$ ipython --no-banner

In [1]: import numpy as np

In [2]: from numpy import linalg as LA

In [3]: np.set_printoptions(precision=1, suppress=True, linewidth=140, floatmode="fixed")

In [4]: data = np.load("x.npy")

In [5]: data
Out[5]: 
array([[-1.1,  1.1,  0.2, -0.6],
       [ 1.5, -1.5, -0.3,  0.9],
       [ 1.1, -1.1, -0.2,  0.6]])

In [6]: T = np.stack([data, 5 * data, data[::-1]])

In [7]: np.einsum("bij,cij->bc", T, T)
Out[7]: 
array([[ 11.0,  55.2,  -0.2],
       [ 55.2, 276.0,  -1.2],
       [ -0.2,  -1.2,  11.0]])

In [8]: LA.matrix_rank(T)
Out[8]: array([2, 2, 2])

In [9]: Uu, sigma, Vt = LA.svd(data)

In [10]: evecs = Vt[:(sigma > 1e-8).sum()]

In [11]: rng = np.random.default_rng(834853)

In [12]: x = data[1] + 5 * data[2] + rng.integers(2) * np.eye(4)[1]

In [13]: x
Out[13]: array([ 7.0, -6.0, -1.3,  3.9])

In [14]: np.allclose(evecs.T @ evecs @ x, x)
Out[14]: False

In [15]: np.diag(evecs.T @ evecs)
Out[15]: array([0.5, 0.5, 0.1, 0.9])

In [16]: np.round(evecs.T @ evecs, 1) + 0
Out[16]: 
array([[ 0.5, -0.5,  0.0,  0.0],
       [-0.5,  0.5,  0.0,  0.0],
       [ 0.0,  0.0,  0.1, -0.3],
       [ 0.0,  0.0, -0.3,  0.9]])

In [17]: LA.matrix_rank(np.vstack([data, x]))
Out[17]: np.int64(3)

In [18]: A = np.load("case18.npy")

In [19]: A
Out[19]: 
array([[0, 1, 1, 1],
       [1, 0, 1, 0],
       [1, 1, 0, 1],
       [1, 0, 1, 0]])

In [20]: # symmetric, so the eigenvalues are real

In [21]: LA.cond(A) > 100
Out[21]: np.True_

In [22]: LA.matrix_rank(A, rtol=0.1)
Out[22]: np.int64(3)

In [23]: X = np.array([[2, -1, -2, 2], [2, 0, -1, 0], [-1, 0, -2, 2], [-1, 1, 2, 2]])

In [24]: X[-1] = X[0] + 2 * X[1]

In [25]: X
Out[25]: 
array([[ 2, -1, -2,  2],
       [ 2,  0, -1,  0],
       [-1,  0, -2,  2],
       [ 6, -1, -4,  2]])

In [26]: # looks like rank 3

In [27]: Uu, sigma, Vt = LA.svd(X)

In [28]: evecs = Vt[:(sigma > 1e-8).sum()]

In [29]: x = X[1] + -1 * X[0] + rng.integers(2) * np.eye(4)[1]

In [30]: x
Out[30]: array([ 0.0,  1.0,  1.0, -2.0])

In [31]: np.allclose(evecs.T @ evecs @ x, x)
Out[31]: True

In [32]: LA.matrix_rank(X, rtol=0.1)
Out[32]: np.int64(2)

In [33]: np.round(np.sort(np.abs(LA.eigvals(X))), 1) + 0
Out[33]: array([0.0, 1.4, 1.4, 4.3])

In [34]: np.allclose(X @ X.T, X.T @ X)
Out[34]: False

In [35]: X @ X
Out[35]: 
array([[ 16,  -4,  -7,   4],
       [  5,  -2,  -2,   2],
       [ 12,  -1,  -2,  -2],
       [ 26,  -8, -11,   8]])

In [36]: np.allclose(X, X.T)
Out[36]: False
